% ipython --no-banner

In [1]: import numpy as np

In [2]: import numpy.linalg as la

In [3]: np.set_printoptions(precision=4, suppress=True, linewidth=160, floatmode="fixed")

In [4]: def tidy(a):
   ...:     return np.round(a, 4) + 0
   ...: 

In [5]: M = np.load("sample13.npy")

In [6]: M
Out[6]: 
array([[ 16,  18,  10,   2,  15,   8,  17,  10],
       [-20,   4, -19,   8,   3, -11, -20, -18],
       [ 12,  -9,  15,  -1,  -5,  11,  14,  15],
       [-24,  -5, -20,   7,  -4, -12, -24, -19],
       [ -8,  21,  -8,  25,  22,   4,  -2,  -5],
       [ 28,   4,  29,   8,   9,  25,  34,  30],
       [ 28,  19,  17, -13,  12,   7,  25,  15],
       [-24,  -3, -30, -23, -13, -32, -35, -33],
       [  4,  17,   3,  17,  18,   9,   9,   5]])

In [7]: t = np.radians(90)

In [8]: R = np.eye(8)

In [9]: R[3, 3] = R[1, 1] = np.cos(t)

In [10]: R[3, 1], R[1, 3] = -np.sin(t), np.sin(t)

In [11]: tidy(R)
Out[11]: 
array([[ 1.0000,  0.0000,  0.0000,  0.0000,  0.0000,  0.0000,  0.0000,  0.0000],
       [ 0.0000,  0.0000,  0.0000,  1.0000,  0.0000,  0.0000,  0.0000,  0.0000],
       [ 0.0000,  0.0000,  1.0000,  0.0000,  0.0000,  0.0000,  0.0000,  0.0000],
       [ 0.0000, -1.0000,  0.0000,  0.0000,  0.0000,  0.0000,  0.0000,  0.0000],
       [ 0.0000,  0.0000,  0.0000,  0.0000,  1.0000,  0.0000,  0.0000,  0.0000],
       [ 0.0000,  0.0000,  0.0000,  0.0000,  0.0000,  1.0000,  0.0000,  0.0000],
       [ 0.0000,  0.0000,  0.0000,  0.0000,  0.0000,  0.0000,  1.0000,  0.0000],
       [ 0.0000,  0.0000,  0.0000,  0.0000,  0.0000,  0.0000,  0.0000,  1.0000]])

In [12]: B = M @ R.T

In [13]: np.allclose(la.norm(M, axis=1), la.norm(B, axis=1))
Out[13]: True

In [14]: np.allclose(M @ M.T, B @ B.T)
Out[14]: True

In [15]: tidy(la.det(R)), np.trace(R)
Out[15]: (np.float64(1.0), np.float64(6.0))

In [16]: tidy(B)
Out[16]: 
array([[ 16.0000,   2.0000,  10.0000, -18.0000,  15.0000,   8.0000,  17.0000,  10.0000],
       [-20.0000,   8.0000, -19.0000,  -4.0000,   3.0000, -11.0000, -20.0000, -18.0000],
       [ 12.0000,  -1.0000,  15.0000,   9.0000,  -5.0000,  11.0000,  14.0000,  15.0000],
       [-24.0000,   7.0000, -20.0000,   5.0000,  -4.0000, -12.0000, -24.0000, -19.0000],
       [ -8.0000,  25.0000,  -8.0000, -21.0000,  22.0000,   4.0000,  -2.0000,  -5.0000],
       [ 28.0000,   8.0000,  29.0000,  -4.0000,   9.0000,  25.0000,  34.0000,  30.0000],
       [ 28.0000, -13.0000,  17.0000, -19.0000,  12.0000,   7.0000,  25.0000,  15.0000],
       [-24.0000, -23.0000, -30.0000,   3.0000, -13.0000, -32.0000, -35.0000, -33.0000],
       [  4.0000,  17.0000,   3.0000, -17.0000,  18.0000,   9.0000,   9.0000,   5.0000]])

In [17]: T = np.stack([M, -2 * M, M[::-1]])

In [18]: T.shape
Out[18]: (3, 9, 8)

In [19]: T.sum(axis=0)
Out[19]: 
array([[-12,  -1,  -7,  15,   3,   1,  -8,  -5],
       [ -4,  -7, -11, -31, -16, -21, -15, -15],
       [ 16,  28,   2, -12,  17,  -4,  11,   0],
       [ 52,   9,  49,   1,  13,  37,  58,  49],
       [  0,   0,   0,   0,   0,   0,   0,   0],
       [-52,  -9, -49,  -1, -13, -37, -58, -49],
       [-16, -28,  -2,  12, -17,   4, -11,   0],
       [  4,   7,  11,  31,  16,  21,  15,  15],
       [ 12,   1,   7, -15,  -3,  -1,   8,   5]])

In [20]: la.matrix_rank(T)
Out[20]: array([3, 3, 3])

In [21]: (T @ M.T).shape
Out[21]: (3, 9, 9)

In [22]: w1 = np.array([[-3, 0, 3],
    ...:     [3, 2, -2],
    ...:     [-3, 1, -3],
    ...:     [0, 2, 0],
    ...:     [-1, -2, 3],
    ...:     [-2, 1, 3],
    ...:     [2, -3, 2],
    ...:     [-3, 1, 1]])

In [23]: coef = np.array([-6, 6, 5])

In [24]: H = np.maximum(M @ w1 + coef, 0)

In [25]: H
Out[25]: 
array([[  0,   0, 100],
       [156,  36,   0],
       [  0,   0,  75],
       [148,  39,   0],
       [ 86,  51,  32],
       [  0,   0, 194],
       [  0,   0, 122],
       [253,   0,   0],
       [  0,  28,  78]])

In [26]: la.matrix_rank(H)
Out[26]: np.int64(3)

In [27]: tidy((H > 0).mean(axis=0))
Out[27]: array([0.4444, 0.4444, 0.6667])

In [28]: C = np.array([[0, 1, 5], [3, 1, -5], [-4, -3, 5]])

In [29]: H @ C
Out[29]: 
array([[-400, -300,  500],
       [ 108,  192,  600],
       [-300, -225,  375],
       [ 117,  187,  545],
       [  25,   41,  335],
       [-776, -582,  970],
       [-488, -366,  610],
       [   0,  253, 1265],
       [-228, -206,  250]])

In [30]: (H @ C).round(6).argmax(axis=1)
Out[30]: array([2, 2, 2, 2, 2, 2, 2, 2, 2])
